$ python3 -q
>>> import numpy as np
>>> np.set_printoptions(suppress=True, linewidth=140)
>>> data = np.array([[1, -1, -1, 1, -1, 1, 1, -1],
...     [1, 1, -1, -1, 1, 1, -1, -1],
...     [1, -1, -1, 1, 1, -1, -1, 1],
...     [1, -1, 1, -1, 1, -1, 1, -1],
...     [1, 1, 1, 1, -1, -1, -1, -1],
...     [1, 1, -1, -1, -1, -1, 1, 1],
...     [1, 1, 1, 1, 1, 1, 1, 1],
...     [1, -1, 1, -1, -1, 1, -1, 1]])
>>> x = np.array([3, 3, 2, 3, 1, 3, 5, 5])
>>> y = data @ x
>>> beta, lr = np.zeros(8), 1 / np.linalg.norm(data, 2) ** 2
>>> for i in range(300):
...     beta -= lr * data.T @ (data @ beta - y)
...     if i % 50 == 0: print(i, round(np.linalg.norm(data @ beta - y), 1))
... 
0 0.0
50 0.0
100 0.0
150 0.0
200 0.0
250 0.0
>>> round(float(np.linalg.cond(data)), 1)
1.0
>>> beta.round(1)
array([3., 3., 2., 3., 1., 3., 5., 5.])
>>> rng = np.random.default_rng(93)
>>> z = rng.permutation(8)
>>> A2 = data[:, z] * rng.choice([-1, 1], 8)
>>> A2
array([[ 1, -1,  1,  1, -1, -1, -1, -1],
       [-1,  1,  1,  1,  1, -1, -1,  1],
       [ 1, -1,  1, -1,  1,  1, -1,  1],
       [-1, -1, -1,  1,  1,  1, -1, -1],
       [ 1,  1, -1,  1, -1,  1, -1,  1],
       [-1,  1,  1, -1, -1,  1, -1, -1],
       [ 1,  1, -1, -1,  1, -1, -1, -1],
       [-1, -1, -1, -1, -1, -1, -1,  1]])
>>> left, _, Vt = np.linalg.svd(data.T @ A2)
>>> z
array([3, 1, 2, 7, 4, 5, 0, 6])
>>> np.round(np.linalg.lstsq(data, A2)[0], 1) + 0
array([[ 0.,  0.,  0.,  0.,  0.,  0., -1.,  0.],
       [ 0.,  1.,  0.,  0.,  0.,  0.,  0.,  0.],
       [ 0.,  0., -1.,  0.,  0.,  0.,  0.,  0.],
       [ 1.,  0.,  0.,  0.,  0.,  0.,  0.,  0.],
       [ 0.,  0.,  0.,  0.,  1.,  0.,  0.,  0.],
       [ 0.,  0.,  0.,  0.,  0., -1.,  0.,  0.],
       [ 0.,  0.,  0.,  0.,  0.,  0.,  0., -1.],
       [ 0.,  0.,  0., -1.,  0.,  0.,  0.,  0.]])
>>> t = np.radians(72)
>>> r_ = np.eye(8)
>>> r_[6, 6] = r_[2, 2] = np.cos(t)
>>> r_[6, 2], r_[2, 6] = -np.sin(t), np.sin(t)
>>> r_.round(1)
array([[ 1. ,  0. ,  0. ,  0. ,  0. ,  0. ,  0. ,  0. ],
       [ 0. ,  1. ,  0. ,  0. ,  0. ,  0. ,  0. ,  0. ],
       [ 0. ,  0. ,  0.3,  0. ,  0. ,  0. ,  1. ,  0. ],
       [ 0. ,  0. ,  0. ,  1. ,  0. ,  0. ,  0. ,  0. ],
       [ 0. ,  0. ,  0. ,  0. ,  1. ,  0. ,  0. ,  0. ],
       [ 0. ,  0. ,  0. ,  0. ,  0. ,  1. ,  0. ,  0. ],
       [ 0. ,  0. , -1. ,  0. ,  0. ,  0. ,  0.3,  0. ],
       [ 0. ,  0. ,  0. ,  0. ,  0. ,  0. ,  0. ,  1. ]])
>>> A2 = data @ r_.T
>>> np.allclose(data @ data.T, A2 @ A2.T)
True
>>> f = np.array([-3, 1, -2, -2, 2, 3, 1, 3, -2, 3, 1, 2, 0]) + 0.5
>>> arr = np.eye(13) - 2 * np.outer(f, f) / (f @ f)
>>> arr.round(1) + 0
array([[ 0.8,  0.1, -0.1, -0.1,  0.2,  0.3,  0.1,  0.3, -0.1,  0.3,  0.1,  0.2,  0. ],
       [ 0.1,  0.9,  0.1,  0.1, -0.1, -0.2, -0.1, -0.2,  0.1, -0.2, -0.1, -0.1,  0. ],
       [-0.1,  0.1,  0.9, -0.1,  0.1,  0.2,  0.1,  0.2, -0.1,  0.2,  0.1,  0.1,  0. ],
       [-0.1,  0.1, -0.1,  0.9,  0.1,  0.2,  0.1,  0.2, -0.1,  0.2,  0.1,  0.1,  0. ],
       [ 0.2, -0.1,  0.1,  0.1,  0.8, -0.3, -0.1, -0.3,  0.1, -0.3, -0.1, -0.2,  0. ],
       [ 0.3, -0.2,  0.2,  0.2, -0.3,  0.6, -0.2, -0.4,  0.2, -0.4, -0.2, -0.3, -0.1],
       [ 0.1, -0.1,  0.1,  0.1, -0.1, -0.2,  0.9, -0.2,  0.1, -0.2, -0.1, -0.1,  0. ],
       [ 0.3, -0.2,  0.2,  0.2, -0.3, -0.4, -0.2,  0.6,  0.2, -0.4, -0.2, -0.3, -0.1],
       [-0.1,  0.1, -0.1, -0.1,  0.1,  0.2,  0.1,  0.2,  0.9,  0.2,  0.1,  0.1,  0. ],
       [ 0.3, -0.2,  0.2,  0.2, -0.3, -0.4, -0.2, -0.4,  0.2,  0.6, -0.2, -0.3, -0.1],
       [ 0.1, -0.1,  0.1,  0.1, -0.1, -0.2, -0.1, -0.2,  0.1, -0.2,  0.9, -0.1,  0. ],
       [ 0.2, -0.1,  0.1,  0.1, -0.2, -0.3, -0.1, -0.3,  0.1, -0.3, -0.1,  0.8,  0. ],
       [ 0. ,  0. ,  0. ,  0. ,  0. , -0.1,  0. , -0.1,  0. , -0.1,  0. ,  0. ,  1. ]])
>>> A2 = np.array([[2, -2, 1],
...     [1, 2, 1],
...     [-3, 0, 3],
...     [0, -2, 3],
...     [3, 2, -1],
...     [-2, 0, -1],
...     [1, -2, 3],
...     [-3, -3, 1],
...     [-1, -2, -1],
...     [-2, 0, 0],
...     [-3, -3, 1],
...     [1, -3, -1],
...     [2, 2, 3]])
>>> np.round(arr @ A2, 1)
array([[ 1. , -2.4,  0.6],
       [ 1.6,  2.2,  1.3],
       [-3.6, -0.2,  2.7],
       [-0.6, -2.2,  2.7],
       [ 4. ,  2.4, -0.6],
       [-0.6,  0.6, -0.4],
       [ 1.6, -1.8,  3.3],
       [-1.6, -2.4,  1.6],
       [-1.6, -2.2, -1.3],
       [-0.6,  0.6,  0.6],
       [-2.4, -2.8,  1.3],
       [ 2. , -2.6, -0.6],
       [ 2.2,  2.1,  3.1]])
>>> np.round(np.einsum("ij,ij->i", arr, arr), 1)
array([1., 1., 1., 1., 1., 1., 1., 1., 1., 1., 1., 1., 1.])
>>> np.linalg.matrix_rank(np.vstack([arr, A2.T]))
np.int64(13)
>>> np.round(np.einsum("ik,kj->ij", arr, A2), 1)
array([[ 1. , -2.4,  0.6],
       [ 1.6,  2.2,  1.3],
       [-3.6, -0.2,  2.7],
       [-0.6, -2.2,  2.7],
       [ 4. ,  2.4, -0.6],
       [-0.6,  0.6, -0.4],
       [ 1.6, -1.8,  3.3],
       [-1.6, -2.4,  1.6],
       [-1.6, -2.2, -1.3],
       [-0.6,  0.6,  0.6],
       [-2.4, -2.8,  1.3],
       [ 2. , -2.6, -0.6],
       [ 2.2,  2.1,  3.1]])
>>> np.round(np.einsum("ij->j", arr), 1) + 0
array([ 2. ,  0.4,  1.6,  1.6,  0. , -0.4,  0.4, -0.4,  1.6, -0.4,  0.4,  0. ,  0.8])
>>> np.linalg.matrix_rank(arr @ A2)
np.int64(3)
>>> np.round(A2.T @ arr.T, 1)
array([[ 1. ,  1.6, -3.6, -0.6,  4. , -0.6,  1.6, -1.6, -1.6, -0.6, -2.4,  2. ,  2.2],
       [-2.4,  2.2, -0.2, -2.2,  2.4,  0.6, -1.8, -2.4, -2.2,  0.6, -2.8, -2.6,  2.1],
       [ 0.6,  1.3,  2.7,  2.7, -0.6, -0.4,  3.3,  1.6, -1.3,  0.6,  1.3, -0.6,  3.1]])
>>> np.vstack([arr, A2.T]).shape
(16, 13)
